In [1]: import numpy as np

In [2]: import numpy.linalg as la

In [3]: np.set_printoptions(precision=3, suppress=True, linewidth=120)

In [4]: E = np.load("data.npy")

In [5]: E
Out[5]: 
array([[-1,  1,  3, -1, -3, -2, -3,  3, -3, -3,  3, -2, -2],
       [ 2,  0, -1,  2,  1,  2,  2, -2,  1, -1, -1,  0, -1],
       [ 3,  2, -3,  3, -3, -2,  1,  1,  2, -2,  0, -1,  1],
       [ 1,  0,  1, -1,  3,  3,  1, -2, -2,  1,  2, -3,  0],
       [-3, -3,  3, -2,  3,  2,  0,  1,  0, -2, -1,  0, -1],
       [ 3, -3, -2,  1, -3,  2, -2,  3,  3,  0,  2,  0,  2],
       [ 0,  0,  2,  0,  0, -3, -1, -2, -2, -2, -3,  2,  0]])

In [6]: t = np.radians(36)

In [7]: r_ = np.eye(13)

In [8]: r_[12, 12] = r_[9, 9] = np.cos(t)

In [9]: r_[12, 9], r_[9, 12] = -np.sin(t), np.sin(t)

In [10]: M2 = E @ r_.T

In [11]: round(float(la.det(r_)), 3), np.round(np.trace(r_), 3)
Out[11]: (1.0, np.float64(12.618))

In [12]: np.abs(M2 - E).max(axis=0)
Out[12]: array([0.   , 0.   , 0.   , 0.   , 0.   , 0.   , 0.   , 0.   , 0.   , 1.176, 0.   , 0.   , 2.145])

In [13]: la.svd(E, compute_uv=False), la.svd(M2, compute_uv=False)
Out[13]: 
(array([11.145,  9.661,  8.096,  6.379,  4.541,  3.471,  1.887]),
 array([11.145,  9.661,  8.096,  6.379,  4.541,  3.471,  1.887]))

In [14]: Uu, sig, vt = la.svd(E, full_matrices=False)

In [15]: np.round(Uu.T @ Uu, 3) + 0
Out[15]: 
array([[1., 0., 0., 0., 0., 0., 0.],
       [0., 1., 0., 0., 0., 0., 0.],
       [0., 0., 1., 0., 0., 0., 0.],
       [0., 0., 0., 1., 0., 0., 0.],
       [0., 0., 0., 0., 1., 0., 0.],
       [0., 0., 0., 0., 0., 1., 0.],
       [0., 0., 0., 0., 0., 0., 1.]])

In [16]: np.round(vt @ vt.T, 3) + 0
Out[16]: 
array([[1., 0., 0., 0., 0., 0., 0.],
       [0., 1., 0., 0., 0., 0., 0.],
       [0., 0., 1., 0., 0., 0., 0.],
       [0., 0., 0., 1., 0., 0., 0.],
       [0., 0., 0., 0., 1., 0., 0.],
       [0., 0., 0., 0., 0., 1., 0.],
       [0., 0., 0., 0., 0., 0., 1.]])

In [17]: sig
Out[17]: array([11.145,  9.661,  8.096,  6.379,  4.541,  3.471,  1.887])

In [18]: (sig > 1e-8).sum()
Out[18]: np.int64(7)

In [19]: np.cumsum(sig ** 2) / np.sum(sig ** 2)
Out[19]: array([0.345, 0.604, 0.786, 0.899, 0.957, 0.99 , 1.   ])

In [20]: T = np.stack([E, 5 * E, E[::-1]])

In [21]: (T @ E.T).shape
Out[21]: (3, 7, 7)

In [22]: la.matrix_rank(T)
Out[22]: array([7, 7, 7])

In [23]: T.sum(axis=0)
Out[23]: 
array([[ -6,   6,  20,  -6, -18, -15, -19,  16, -20, -20,  15, -10, -12],
       [ 15,  -3,  -8,  13,   3,  14,  10,  -9,   9,  -6,  -4,   0,  -4],
       [ 15,   9, -15,  16, -15, -10,   6,   7,  12, -14,  -1,  -6,   5],
       [  7,   0,   7,  -7,  21,  21,   7, -14, -14,   7,  14, -21,   0],
       [-15, -16,  15,  -9,  15,  10,   1,   7,   2, -14,  -6,  -1,  -5],
       [ 20, -18, -13,   8, -17,  14, -10,  16,  19,  -1,  11,   0,  11],
       [ -1,   1,  15,  -1,  -3, -20,  -9,  -9, -15, -15, -15,  10,  -2]])

In [24]: rng = np.random.default_rng(90)

In [25]: M2 = E + rng.integers(-2, 3, (7, 6)) @ rng.integers(-2, 3, (6, 13))

In [26]: M2
Out[26]: 
array([[ -2,   0,   0,   4,   1,   2,  -1,   3,  -1,  -1,   3,  -4,  -5],
       [ -2,   3,  -8,  -1,   1,  -2,  -2,  -3,   0,   0,   3,  -1,   0],
       [ -3,  10,  -7,  -4,  -5,  -2,   7,  -3,  -1,  -3,  -5,  -3,   5],
       [ -3,  -1,   8,   8,  12,  -1,  -5,  -1,  -7,  -9,   2,   3,  -6],
       [ -5,   1,   7,  -7,  -1,   8,   4,  -1,  -5,   0,  -2,  -2,   1],
       [ -1,   0,  -7,  -3,  -6,   6,  -6,   2,  -1,   7,  11,  -4,   2],
       [ 12, -10,  -2,   5,   1,  -9,   1,   2,  13,  -1,  -8,   3,   1]])

In [27]: M2 - E
Out[27]: 
array([[ -1,  -1,  -3,   5,   4,   4,   2,   0,   2,   2,   0,  -2,  -3],
       [ -4,   3,  -7,  -3,   0,  -4,  -4,  -1,  -1,   1,   4,  -1,   1],
       [ -6,   8,  -4,  -7,  -2,   0,   6,  -4,  -3,  -1,  -5,  -2,   4],
       [ -4,  -1,   7,   9,   9,  -4,  -6,   1,  -5, -10,   0,   6,  -6],
       [ -2,   4,   4,  -5,  -4,   6,   4,  -2,  -5,   2,  -1,  -2,   2],
       [ -4,   3,  -5,  -4,  -3,   4,  -4,  -1,  -4,   7,   9,  -4,   0],
       [ 12, -10,  -4,   5,   1,  -6,   2,   4,  15,   1,  -5,   1,   1]])

In [28]: np.round(la.svd(M2 - E, compute_uv=False), 3) + 0
Out[28]: array([30.429, 24.147, 16.336, 12.533,  9.271,  0.365,  0.   ])

In [29]: la.matrix_rank(M2 - E, tol=1e-8)
Out[29]: np.int64(6)

In [30]: u, r1 = E[1], E[6]

In [31]: u @ u
Out[31]: np.int64(26)

In [32]: u @ r1
Out[32]: np.int64(-3)

In [33]: pr = (u @ r1) / (u @ u) * u

In [34]: r1 - pr
Out[34]: array([ 0.231,  0.   ,  1.885,  0.231,  0.115, -2.769, -0.769, -2.231, -1.885, -2.115, -3.115,  2.   , -0.115])

In [35]: round(float((r1 - pr) @ u), 3)
Out[35]: 0.0

In [36]: J = np.array([[-11, -7, 6, -14, 3, 2, -6],
    ...:     [2, -8, -7, 1, 7, -9, 7],
    ...:     [6, 4, 1, 3, -1, -1, 3],
    ...:     [6, -10, -3, 4, 9, 11, -13],
    ...:     [-13, -2, 12, -18, -1, 4, -7],
    ...:     [3, 3, -9, 16, -4, 9, -7]])

In [37]: np.allclose(J[:-1].T @ la.lstsq(J[:-1].T, J[-1])[0], J[-1])
Out[37]: True

In [38]: np.abs(np.diag(la.qr(J)[1])) > 1e-9
Out[38]: array([ True,  True,  True,  True, False, False])

In [39]: J @ la.pinv(J) @ J
Out[39]: 
array([[-11.,  -7.,   6., -14.,   3.,   2.,  -6.],
       [  2.,  -8.,  -7.,   1.,   7.,  -9.,   7.],
       [  6.,   4.,   1.,   3.,  -1.,  -1.,   3.],
       [  6., -10.,  -3.,   4.,   9.,  11., -13.],
       [-13.,  -2.,  12., -18.,  -1.,   4.,  -7.],
       [  3.,   3.,  -9.,  16.,  -4.,   9.,  -7.]])

In [40]: la.lstsq(J[:-1].T, J[-1])[2]
Out[40]: np.int32(4)

In [41]: round(float(np.trace(la.pinv(J) @ J)), 3)
Out[41]: 4.0

In [42]: r = la.matrix_rank(J)

In [43]: r
Out[43]: np.int64(4)

In [44]: null = la.svd(J)[2][r:].T

In [45]: la.matrix_rank(J.T @ J), la.matrix_rank(J @ J.T)
Out[45]: (np.int64(4), np.int64(4))

In [46]: np.round(J @ null, 3) + 0
Out[46]: 
array([[0., 0., 0.],
       [0., 0., 0.],
       [0., 0., 0.],
       [0., 0., 0.],
       [0., 0., 0.],
       [0., 0., 0.]])

In [47]: M2 = np.array([[2, -2, 1, -1, -2, 1, -1, -1],
    ...:     [0, -1, 0, 2, 0, 0, -2, -1],
    ...:     [-2, -1, 1, -1, 0, 2, -1, 0],
    ...:     [0, 2, -1, -2, -2, 0, -1, 2],
    ...:     [2, 0, -1, 0, -1, -2, -1, -1],
    ...:     [1, 2, 0, 2, 0, -1, 2, 2],
    ...:     [-1, -2, 1, 1, -2, 0, 0, 0],
    ...:     [-1, -2, -2, 0, -1, -1, 1, -2]])

In [48]: C = np.array([[4, 2, 3, 0, 0, 4, 0],
    ...:     [4, 0, 1, 3, 5, 0, 4],
    ...:     [4, 1, 2, 1, 2, 3, 2],
    ...:     [2, 5, 4, 0, 0, 3, 3],
    ...:     [3, 4, 3, 0, 0, 4, 4],
    ...:     [4, 2, 1, 4, 3, 5, 5],
    ...:     [3, 4, 3, 2, 1, 4, 1]])

In [49]: mat = np.block([[M2, np.zeros((8, 7))], [np.zeros((7, 8)), C]])

In [50]: mat
Out[50]: 
array([[ 2., -2.,  1., -1., -2.,  1., -1., -1.,  0.,  0.,  0.,  0.,  0.,  0.,  0.],
       [ 0., -1.,  0.,  2.,  0.,  0., -2., -1.,  0.,  0.,  0.,  0.,  0.,  0.,  0.],
       [-2., -1.,  1., -1.,  0.,  2., -1.,  0.,  0.,  0.,  0.,  0.,  0.,  0.,  0.],
       [ 0.,  2., -1., -2., -2.,  0., -1.,  2.,  0.,  0.,  0.,  0.,  0.,  0.,  0.],
       [ 2.,  0., -1.,  0., -1., -2., -1., -1.,  0.,  0.,  0.,  0.,  0.,  0.,  0.],
       [ 1.,  2.,  0.,  2.,  0., -1.,  2.,  2.,  0.,  0.,  0.,  0.,  0.,  0.,  0.],
       [-1., -2.,  1.,  1., -2.,  0.,  0.,  0.,  0.,  0.,  0.,  0.,  0.,  0.,  0.],
       [-1., -2., -2.,  0., -1., -1.,  1., -2.,  0.,  0.,  0.,  0.,  0.,  0.,  0.],
       [ 0.,  0.,  0.,  0.,  0.,  0.,  0.,  0.,  4.,  2.,  3.,  0.,  0.,  4.,  0.],
       [ 0.,  0.,  0.,  0.,  0.,  0.,  0.,  0.,  4.,  0.,  1.,  3.,  5.,  0.,  4.],
       [ 0.,  0.,  0.,  0.,  0.,  0.,  0.,  0.,  4.,  1.,  2.,  1.,  2.,  3.,  2.],
       [ 0.,  0.,  0.,  0.,  0.,  0.,  0.,  0.,  2.,  5.,  4.,  0.,  0.,  3.,  3.],
       [ 0.,  0.,  0.,  0.,  0.,  0.,  0.,  0.,  3.,  4.,  3.,  0.,  0.,  4.,  4.],
       [ 0.,  0.,  0.,  0.,  0.,  0.,  0.,  0.,  4.,  2.,  1.,  4.,  3.,  5.,  5.],
       [ 0.,  0.,  0.,  0.,  0.,  0.,  0.,  0.,  3.,  4.,  3.,  2.,  1.,  4.,  1.]])

In [51]: def softmax(z):
    ...:     e = np.exp(z - z.max(axis=-1, keepdims=True))
    ...:     return e / e.sum(axis=-1, keepdims=True)
    ...: 

In [52]: softmax(mat).sum(axis=1)
Out[52]: array([1., 1., 1., 1., 1., 1., 1., 1., 1., 1., 1., 1., 1., 1., 1.])

In [53]: scores = mat @ mat.T / np.sqrt(15)

In [54]: softmax(scores).round(6).argmax(axis=1)
Out[54]: array([ 0,  1,  2,  3,  4,  5,  6,  7,  8,  9, 13, 11, 12, 13, 13])
